$ ipython --no-banner

In [1]: import numpy as np

In [2]: np.set_printoptions(suppress=True, linewidth=160)

In [3]: E = np.load("test6.npy")

In [4]: E
Out[4]: 
array([[1.   , 0.9  , 0.81 , 0.729, 0.656],
       [0.9  , 1.   , 0.9  , 0.81 , 0.729],
       [0.81 , 0.9  , 1.   , 0.9  , 0.81 ],
       [0.729, 0.81 , 0.9  , 1.   , 0.9  ],
       [0.656, 0.729, 0.81 , 0.9  , 1.   ]])

In [5]: O, evecs = np.linalg.qr(E[:, :4])[0], np.linalg.qr(E[:, 4:])[0]

In [6]: sv = np.linalg.svd(O.T @ evecs, compute_uv=False)

In [7]: sv.round(3)
Out[7]: array([0.997])

In [8]: np.round(np.degrees(np.arccos(sv.clip(0, 1))), 3)
Out[8]: array([4.375])

In [9]: round(float(np.linalg.norm(O @ O.T - evecs @ evecs.T, 2)), 3)
Out[9]: 1.0

In [10]: ev, evecs = np.linalg.eigh(E)

In [11]: x = np.array([1, 0, -1, -1, 1])

In [12]: np.round(evecs * np.maximum(ev, 0) @ evecs.T, 3)
Out[12]: 
array([[1.   , 0.9  , 0.81 , 0.729, 0.656],
       [0.9  , 1.   , 0.9  , 0.81 , 0.729],
       [0.81 , 0.9  , 1.   , 0.9  , 0.81 ],
       [0.729, 0.81 , 0.9  , 1.   , 0.9  ],
       [0.656, 0.729, 0.81 , 0.9  , 1.   ]])

In [13]: np.abs(E).sum(axis=1).max(), np.round(np.abs(ev).max(), 3)
Out[13]: (np.float64(4.42), np.float64(4.262))

In [14]: np.round(evecs * np.sqrt(ev) @ evecs.T, 3)
Out[14]: 
array([[0.775, 0.433, 0.318, 0.254, 0.216],
       [0.433, 0.702, 0.402, 0.305, 0.254],
       [0.318, 0.402, 0.69 , 0.402, 0.318],
       [0.254, 0.305, 0.402, 0.702, 0.433],
       [0.216, 0.254, 0.318, 0.433, 0.775]])

In [15]: arr = np.load("run2.npy")

In [16]: arr
Out[16]: 
array([[-1,  2, -1,  0, -1],
       [ 1, -1, -2,  1,  1],
       [ 1, -2, -2, -2, -2],
       [ 2, -1, -2, -2,  1],
       [ 0,  1,  1,  2,  1]])

In [17]: blk = np.stack([arr, -3 * arr, arr[::-1]])

In [18]: np.einsum("bij,cij->bc", blk, blk)
Out[18]: 
array([[  53, -159,   29],
       [-159,  477,  -87],
       [  29,  -87,   53]])

In [19]: np.round(np.linalg.norm(blk, axis=(1, 2)), 3)
Out[19]: array([ 7.28, 21.84,  7.28])

In [20]: blk.shape
Out[20]: (3, 5, 5)

In [21]: np.linalg.matrix_rank(blk.reshape(3, -1))
Out[21]: np.int64(2)
